$ python3 -q
>>> import numpy as np
>>> np.set_printoptions(precision=3, suppress=True, linewidth=200)
>>> rnd = lambda a: np.round(a, 3) + 0
>>> X = np.load("sample14.npy")
>>> X
array([[ 1. ,  0.2, -0.1,  0.1, -0.8,  0. ],
       [ 1.1, -1.5, -0.1,  0.3,  0.6,  0.4],
       [ 2.2,  0.5, -2. ,  1.1, -0.4,  0.9],
       [-0.1,  2.2,  0.4, -0.1, -0.8,  0.5]])
>>> rng = np.random.default_rng(78925)
>>> other = X + rng.integers(-2, 3, (4, 2)) @ rng.integers(-2, 3, (2, 6))
>>> other
array([[-1. ,  0.2, -0.1, -5.9,  3.2, -8. ],
       [-2.9,  1.5, -0.1,  3.3,  2.6,  2.4],
       [-3.8,  4.5, -2. ,  3.1,  3.6,  0.9],
       [ 0.9,  2.2,  0.4,  2.9, -2.8,  4.5]])
>>> np.linalg.matrix_rank(other - X, tol=1e-8)
np.int64(2)
>>> np.abs(other - X).sum(axis=1)
array([20., 14., 16., 10.])
>>> rnd(other.mean(axis=0))
array([-1.7 ,  2.1 , -0.45,  0.85,  1.65, -0.05])
>>> rnd(other.sum(axis=1))
array([-11.6,   6.8,   6.3,   8.1])
>>> other[:, 6]
Traceback (most recent call last):
  File "<python-input-12>", line 1, in <module>
    other[:, 6]
    ~~~~~^^^^^^
IndexError: index 6 is out of bounds for axis 1 with size 6
>>> np.linalg.matrix_rank(other)
np.int64(4)
>>> rnd(np.diff(other, axis=0))
array([[-1.9,  1.3,  0. ,  9.2, -0.6, 10.4],
       [-0.9,  3. , -1.9, -0.2,  1. , -1.5],
       [ 4.7, -2.3,  2.4, -0.2, -6.4,  3.6]])
>>> np.abs(other).max()
np.float64(8.0)
>>> rnd(np.linalg.norm(other))
np.float64(15.766)
>>> np.unravel_index(np.abs(other).argmax(), other.shape)
(np.int64(0), np.int64(5))
>>> rnd(other.sum(axis=0))
array([-6.8,  8.4, -1.8,  3.4,  6.6, -0.2])
>>> np.zeros(4, 6)
Traceback (most recent call last):
  File "<python-input-19>", line 1, in <module>
    np.zeros(4, 6)
    ~~~~~~~~^^^^^^
TypeError: Cannot interpret '6' as a data type
>>> rnd(other - other[0])
array([[ 0. ,  0. ,  0. ,  0. ,  0. ,  0. ],
       [-1.9,  1.3,  0. ,  9.2, -0.6, 10.4],
       [-2.8,  4.3, -1.9,  9. ,  0.4,  8.9],
       [ 1.9,  2. ,  0.5,  8.8, -6. , 12.5]])
>>> np.count_nonzero(other)
np.int64(24)
